% ipython --no-banner

In [1]: import numpy as np

In [2]: np.set_printoptions(suppress=True, linewidth=140)

In [3]: def rd(a):
   ...:     return np.round(a, 2) + 0
   ...: 

In [4]: K = np.load("m.npy")

In [5]: K
Out[5]: 
array([[ -3,  -3,  -3,  -3,  -3,  -3,  -3,  -3,  -3],
       [ -3,  -6,  -6,  -6,  -6,  -6,  -6,  -6,  -6],
       [ -3,  -6,  -9,  -9,  -9,  -9,  -9,  -9,  -9],
       [ -3,  -6,  -9, -12, -12, -12, -12, -12, -12],
       [ -3,  -6,  -9, -12, -15, -15, -15, -15, -15],
       [ -3,  -6,  -9, -12, -15, -18, -18, -18, -18],
       [ -3,  -6,  -9, -12, -15, -18, -21, -21, -21],
       [ -3,  -6,  -9, -12, -15, -18, -21, -24, -24],
       [ -3,  -6,  -9, -12, -15, -18, -21, -24, -27]])

In [6]: out = K / np.sqrt((K ** 2).mean(axis=1, keepdims=True))

In [7]: rd(K - K.mean(axis=1, keepdims=True))
Out[7]: 
array([[  0.  ,   0.  ,   0.  ,   0.  ,   0.  ,   0.  ,   0.  ,   0.  ,   0.  ],
       [  2.67,  -0.33,  -0.33,  -0.33,  -0.33,  -0.33,  -0.33,  -0.33,  -0.33],
       [  5.  ,   2.  ,  -1.  ,  -1.  ,  -1.  ,  -1.  ,  -1.  ,  -1.  ,  -1.  ],
       [  7.  ,   4.  ,   1.  ,  -2.  ,  -2.  ,  -2.  ,  -2.  ,  -2.  ,  -2.  ],
       [  8.67,   5.67,   2.67,  -0.33,  -3.33,  -3.33,  -3.33,  -3.33,  -3.33],
       [ 10.  ,   7.  ,   4.  ,   1.  ,  -2.  ,  -5.  ,  -5.  ,  -5.  ,  -5.  ],
       [ 11.  ,   8.  ,   5.  ,   2.  ,  -1.  ,  -4.  ,  -7.  ,  -7.  ,  -7.  ],
       [ 11.67,   8.67,   5.67,   2.67,  -0.33,  -3.33,  -6.33,  -9.33,  -9.33],
       [ 12.  ,   9.  ,   6.  ,   3.  ,   0.  ,  -3.  ,  -6.  ,  -9.  , -12.  ]])

In [8]: arr = np.load("case1.npy")

In [9]: arr
Out[9]: 
array([[ -7.  ,  19.24,  -4.93,   1.84],
       [-18.02,  -3.88, -10.07, -11.98],
       [  7.96,  10.05,   3.85,   7.89],
       [  4.86,  -2.93,   3.07,   2.07],
       [  7.93,  10.05,   3.93,   8.01]])

In [10]: np.linalg.matrix_rank(arr, rtol=0.1)
Out[10]: np.int64(2)

In [11]: round(np.log10(np.linalg.cond(arr)))
Out[11]: 2

In [12]: ang = np.radians(45)

In [13]: R = np.eye(4)

In [14]: R[1, 1] = R[0, 0] = np.cos(ang)

In [15]: R[1, 0], R[0, 1] = -np.sin(ang), np.sin(ang)

In [16]: rd(R)
Out[16]: 
array([[ 0.71,  0.71,  0.  ,  0.  ],
       [-0.71,  0.71,  0.  ,  0.  ],
       [ 0.  ,  0.  ,  1.  ,  0.  ],
       [ 0.  ,  0.  ,  0.  ,  1.  ]])

In [17]: out = arr @ R.T

In [18]: rd(np.linalg.det(R)), rd(np.trace(R))
Out[18]: (np.float64(1.0), np.float64(3.41))

In [19]: rd(np.linalg.svd(arr, compute_uv=False)), rd(np.linalg.svd(out, compute_uv=False))
Out[19]: (array([31.77, 23.52,  0.19,  0.11]), array([31.77, 23.52,  0.19,  0.11]))

In [20]: rd(out)
Out[20]: 
array([[  8.65,  18.55,  -4.93,   1.84],
       [-15.49,  10.  , -10.07, -11.98],
       [ 12.73,   1.48,   3.85,   7.89],
       [  1.36,  -5.51,   3.07,   2.07],
       [ 12.71,   1.5 ,   3.93,   8.01]])
